% ipython --no-banner

In [1]: import numpy as np

In [2]: import numpy.linalg as la

In [3]: np.set_printoptions(precision=4, suppress=True, linewidth=160)

In [4]: def rnd(a):
   ...:     return np.round(a, 4) + 0
   ...: 

In [5]: A = np.array([[3.0, 1.0, 0.0, 0.0],
   ...:     [0.0, 3.0, 1.0, 0.0],
   ...:     [0.0, 0.0, 3.0, 1.0],
   ...:     [0.0, 0.0, 0.0, 3.0]])

In [6]: rnd(la.matrix_power(A - np.diag(np.diag(A)), 4))
Out[6]: 
array([[0., 0., 0., 0.],
       [0., 0., 0., 0.],
       [0., 0., 0., 0.],
       [0., 0., 0., 0.]])

In [7]: rnd(np.sort(la.eigvals(A)))
Out[7]: array([3., 3., 3., 3.])

In [8]: K = np.diag(np.array([-3, -5])) + -2 * np.eye(2, k=1) + -2 * np.eye(2, k=-1)

In [9]: K
Out[9]: 
array([[-3., -2.],
       [-2., -5.]])

In [10]: # equal to its transpose

In [11]: proj = np.triu(np.array([[-2, -1], [1, 2]]), 1) + np.eye(2)

In [12]: Y = proj @ K @ la.inv(proj)

In [13]: np.trace(Y), np.trace(K)
Out[13]: (np.float64(-8.0), np.float64(-8.0))

In [14]: proj @ K - K @ proj
Out[14]: 
array([[ 2.,  2.],
       [ 0., -2.]])

In [15]: la.matrix_rank(Y)
Out[15]: np.int64(2)

In [16]: rnd(la.det(Y))
Out[16]: np.float64(11.0)

In [17]: w, evecs = la.eigh(K)

In [18]: vec = np.array([2, -2])

In [19]: evecs * np.maximum(w, 0) @ evecs.T
Out[19]: 
array([[0., 0.],
       [0., 0.]])

In [20]: rnd(la.eigvalsh(K[1:, 1:]))
Out[20]: array([-5.])

In [21]: vec @ K @ vec / (vec @ vec), rnd(w[0]), rnd(w[-1])
Out[21]: (np.float64(-2.0), np.float64(-6.2361), np.float64(-1.7639))

In [22]: np.all(la.eigvalsh(K) > 0)
Out[22]: np.False_

In [23]: Y = np.array([[5, 4, 3, 0, 2, 2, 0],
    ...:     [5, 5, 4, 5, 1, 2, 5],
    ...:     [1, 0, 0, 2, 2, 2, 2],
    ...:     [2, 3, 1, 4, 5, 2, 0]])

In [24]: arr = Y.T @ Y

In [25]: arr
Out[25]: 
array([[55, 51, 37, 35, 27, 26, 27],
       [51, 50, 35, 37, 28, 24, 25],
       [37, 35, 26, 24, 15, 16, 20],
       [35, 37, 24, 45, 29, 22, 29],
       [27, 28, 15, 29, 34, 20,  9],
       [26, 24, 16, 22, 20, 16, 14],
       [27, 25, 20, 29,  9, 14, 29]])

In [26]: # looks like rank 4

In [27]: U, sv, VT = la.svd(arr)

In [28]: evecs = VT[:(sv > 1e-8).sum()]

In [29]: rng = np.random.default_rng(422)

In [30]: vec = arr[6] + -2 * arr[5] + rng.integers(2) * np.eye(7)[5]

In [31]: vec
Out[31]: array([-25., -23., -12., -15., -31., -18.,   1.])

In [32]: rnd(np.diag(evecs.T @ evecs))
Out[32]: array([0.5328, 0.5517, 0.2629, 0.7548, 0.71  , 0.4562, 0.7316])

In [33]: Y = arr / np.sqrt((arr ** 2).mean(axis=1, keepdims=True))

In [34]: rnd(Y[5])
Out[34]: array([1.2899, 1.1907, 0.7938, 1.0915, 0.9922, 0.7938, 0.6946])

In [35]: la.matrix_rank(arr - arr.mean(axis=1, keepdims=True))
Out[35]: np.int64(4)

In [36]: la.matrix_rank(Y) == la.matrix_rank(arr)
Out[36]: np.True_

In [37]: rnd(np.trace(la.pinv(arr) @ arr))
Out[37]: np.float64(4.0)

In [38]: rnd(arr @ la.pinv(arr) @ arr)
Out[38]: 
array([[55., 51., 37., 35., 27., 26., 27.],
       [51., 50., 35., 37., 28., 24., 25.],
       [37., 35., 26., 24., 15., 16., 20.],
       [35., 37., 24., 45., 29., 22., 29.],
       [27., 28., 15., 29., 34., 20.,  9.],
       [26., 24., 16., 22., 20., 16., 14.],
       [27., 25., 20., 29.,  9., 14., 29.]])

In [39]: la.lstsq(arr[:-1].T, arr[-1])[2]
Out[39]: np.int32(4)

In [40]: np.allclose(arr[:-1].T @ la.lstsq(arr[:-1].T, arr[-1])[0], arr[-1])
Out[40]: True

In [41]: F = np.load("mat.npy")

In [42]: F
Out[42]: 
array([[ 4, -1, -3,  4, -2, -5],
       [ 5,  4,  4,  4, -2,  2],
       [-4,  2,  1,  0, -3,  3],
       [-5, -3,  0, -1,  4,  1],
       [-3,  1,  3, -3, -4,  1],
       [ 2,  3,  2,  1,  5,  5]])

In [43]: w, evecs = la.eig(K)

In [44]: rnd(np.sort(la.eigvals(K @ K)))
Out[44]: array([ 3.1115, 38.8885])

In [45]: data = np.load("sample5.npy")

In [46]: rnd(data)
Out[46]: 
array([[ 0.7669,  1.1259,  1.2001,  0.6756, -0.3878, -0.312 ],
       [-0.8366,  1.1118,  0.0554, -1.3515, -0.4289, -0.2244],
       [-1.3943, -0.292 ,  0.9874,  0.5127,  0.7184, -0.4656],
       [-0.6972,  0.373 , -0.032 ,  0.6486, -0.5695,  1.6214],
       [-0.488 ,  0.5794, -1.1756,  1.0146, -0.4149, -0.9179],
       [-0.2091, -0.9676,  0.4459, -0.0641, -1.6288, -0.4051]])

In [47]: vec = np.array([1, -3, -3, 0])

In [48]: y = A @ vec

In [49]: beta, lr = np.zeros(4), 1 / la.norm(A, 2) ** 2

In [50]: for i in range(40):
    ...:     beta -= lr * A.T @ (A @ beta - y)
    ...:     if i % 10 == 0: print(i, round(la.norm(A @ beta - y), 4))
    ...: 
0 3.692
10 0.0141
20 0.0002
30 0.0

In [51]: rnd(beta)
Out[51]: array([ 1., -3., -3.,  0.])

In [52]: z = rng.permutation(6)

In [53]: Y = data[:, z] * rng.choice([-1, 1], 6)

In [54]: rnd(Y)
Out[54]: 
array([[ 0.6756, -0.7669,  0.312 ,  0.3878, -1.2001,  1.1259],
       [-1.3515,  0.8366,  0.2244,  0.4289, -0.0554,  1.1118],
       [ 0.5127,  1.3943,  0.4656, -0.7184, -0.9874, -0.292 ],
       [ 0.6486,  0.6972, -1.6214,  0.5695,  0.032 ,  0.373 ],
       [ 1.0146,  0.488 ,  0.9179,  0.4149,  1.1756,  0.5794],
       [-0.0641,  0.2091,  0.4051,  1.6288, -0.4459, -0.9676]])

In [55]: U, _, VT = la.svd(data.T @ Y)

In [56]: rnd(U @ VT)
Out[56]: 
array([[ 0., -1.,  0.,  0.,  0.,  0.],
       [ 0.,  0.,  0.,  0.,  0.,  1.],
       [ 0.,  0.,  0.,  0., -1.,  0.],
       [ 1.,  0.,  0.,  0.,  0.,  0.],
       [ 0.,  0.,  0., -1.,  0.,  0.],
       [ 0.,  0., -1.,  0.,  0.,  0.]])

In [57]: z
Out[57]: array([3, 0, 5, 4, 2, 1])
